In [1]: import numpy as np

In [2]: import numpy.linalg as la

In [3]: np.set_printoptions(suppress=True, linewidth=200)

In [4]: def rd(a):
   ...:     return np.round(a, 1) + 0
   ...: 

In [5]: A = np.load("layer10.npy")

In [6]: rd(A)
Out[6]: 
array([[-19. ,   2.6,  -5.7],
       [ -6.6,  -7.7, -17.2],
       [  3.9, -10.5, -16.5],
       [ -8.8,  10.8,  14.4],
       [ -1.3,  10.1,  17.2],
       [-16.8,   8.8,   6.5],
       [ -3.7,  -8.8, -17.6],
       [ -7.9,  -7.2, -16.9],
       [  0.1,  -9.9, -17.4],
       [ 18.7,  -6.8,  -2. ],
       [-15. ,   9.7,   9. ],
       [ 18.3,  -1.1,   8. ]])

In [7]: # null space of dimension 1

In [8]: lab = A[:, 0] > np.median(A[:, 0])

In [9]: f = A[lab].mean(axis=0) - A[~lab].mean(axis=0)

In [10]: rd((((A - A.mean(axis=0)) @ f > 0) == lab).mean())
Out[10]: np.float64(0.8)

In [11]: ((A - A.mean(axis=0)) @ f > 0).astype(int)
Out[11]: array([0, 1, 1, 0, 0, 0, 1, 1, 1, 1, 0, 1])

In [12]: lab.astype(int)
Out[12]: array([0, 0, 1, 0, 1, 0, 1, 0, 1, 1, 0, 1])

In [13]: M2 = np.array([[0, 2, 0], [4, 5, 5], [1, 3, 2]])

In [14]: F = np.triu(M2)

In [15]: F
Out[15]: 
array([[0, 2, 0],
       [0, 5, 5],
       [0, 0, 2]])

In [16]: # row 1 is much longer than the rest

In [17]: rd(la.det(F))
Out[17]: np.float64(0.0)

In [18]: la.matrix_power(F, 2)
Out[18]: 
array([[ 0, 10, 10],
       [ 0, 25, 35],
       [ 0,  0,  4]])

In [19]: np.trace(F)
Out[19]: np.int64(7)

In [20]: rd(np.sort(np.abs(la.eigvals(F))))
Out[20]: array([0., 2., 5.])

In [21]: [int(la.matrix_rank(la.matrix_power(F, p))) for p in range(1, 4)]
Out[21]: [2, 2, 2]

In [22]: rd(la.norm(F[0] - F[1]))
Out[22]: np.float64(5.8)

In [23]: rd(la.norm(F, 1)), rd(la.norm(F, np.inf))
Out[23]: (np.float64(7.0), np.float64(10.0))

In [24]: rd(la.norm(F[0], 1)), rd(la.norm(F[0], np.inf))
Out[24]: (np.float64(2.0), np.float64(2.0))

In [25]: rd(la.norm(F, 2))
Out[25]: np.float64(7.3)

In [26]: rd(la.norm(F, axis=1))
Out[26]: array([2. , 7.1, 2. ])

In [27]: rd(la.norm(F, axis=0))
Out[27]: array([0. , 5.4, 5.4])

In [28]: rd(la.norm(F) ** 2 / la.norm(F, 2) ** 2)
Out[28]: np.float64(1.1)

In [29]: np.allclose(F[:-1].T @ la.lstsq(F[:-1].T, F[-1])[0], F[-1])
Out[29]: True

In [30]: la.lstsq(F[:-1].T, F[-1])[2]
Out[30]: np.int32(2)

In [31]: np.abs(np.diag(la.qr(F)[1])) > 1e-9
Out[31]: array([False,  True,  True])

In [32]: rd(F @ la.pinv(F) @ F)
Out[32]: 
array([[0., 2., 0.],
       [0., 5., 5.],
       [0., 0., 2.]])

In [33]: M2 = np.array([[2, 0], [3, 2]])

In [34]: Z = np.array([[-6, -8, 0], [9, 0, -8], [1, 2, 7]])

In [35]: K = np.kron(M2, Z)

In [36]: K
Out[36]: 
array([[-12, -16,   0,   0,   0,   0],
       [ 18,   0, -16,   0,   0,   0],
       [  2,   4,  14,   0,   0,   0],
       [-18, -24,   0, -12, -16,   0],
       [ 27,   0, -24,  18,   0, -16],
       [  3,   6,  21,   2,   4,  14]])

In [37]: M2 = la.inv(K)

In [38]: np.allclose(M2, K.T)
Out[38]: False

In [39]: rd(K @ M2)
Out[39]: 
array([[1., 0., 0., 0., 0., 0.],
       [0., 1., 0., 0., 0., 0.],
       [0., 0., 1., 0., 0., 0.],
       [0., 0., 0., 1., 0., 0.],
       [0., 0., 0., 0., 1., 0.],
       [0., 0., 0., 0., 0., 1.]])

In [40]: rd(la.cond(K))
Out[40]: np.float64(15.9)

In [41]: rd(la.slogdet(K)[0])
Out[41]: np.float64(1.0)

In [42]: rd(la.inv(M2))
Out[42]: 
array([[-12., -16.,   0.,   0.,   0.,   0.],
       [ 18.,   0., -16.,   0.,   0.,   0.],
       [  2.,   4.,  14.,   0.,   0.,   0.],
       [-18., -24.,   0., -12., -16.,   0.],
       [ 27.,   0., -24.,  18.,   0., -16.],
       [  3.,   6.,  21.,   2.,   4.,  14.]])

In [43]: rd(la.det(K) * la.det(M2))
Out[43]: np.float64(1.0)

In [44]: rd(M2)
Out[44]: 
array([[ 0. ,  0.1,  0.1,  0. ,  0. ,  0. ],
       [-0.1,  0. , -0.1,  0. ,  0. ,  0. ],
       [ 0. ,  0. ,  0.1,  0. ,  0. ,  0. ],
       [ 0. , -0.1, -0.1,  0. ,  0.1,  0.1],
       [ 0.1,  0.1,  0.1, -0.1,  0. , -0.1],
       [ 0. ,  0. , -0.1,  0. ,  0. ,  0.1]])

In [45]: (np.abs(M2) > 1e-9).astype(int)
Out[45]: 
array([[1, 1, 1, 0, 0, 0],
       [1, 1, 1, 0, 0, 0],
       [1, 1, 1, 0, 0, 0],
       [1, 1, 1, 1, 1, 1],
       [1, 1, 1, 1, 1, 1],
       [1, 1, 1, 1, 1, 1]])
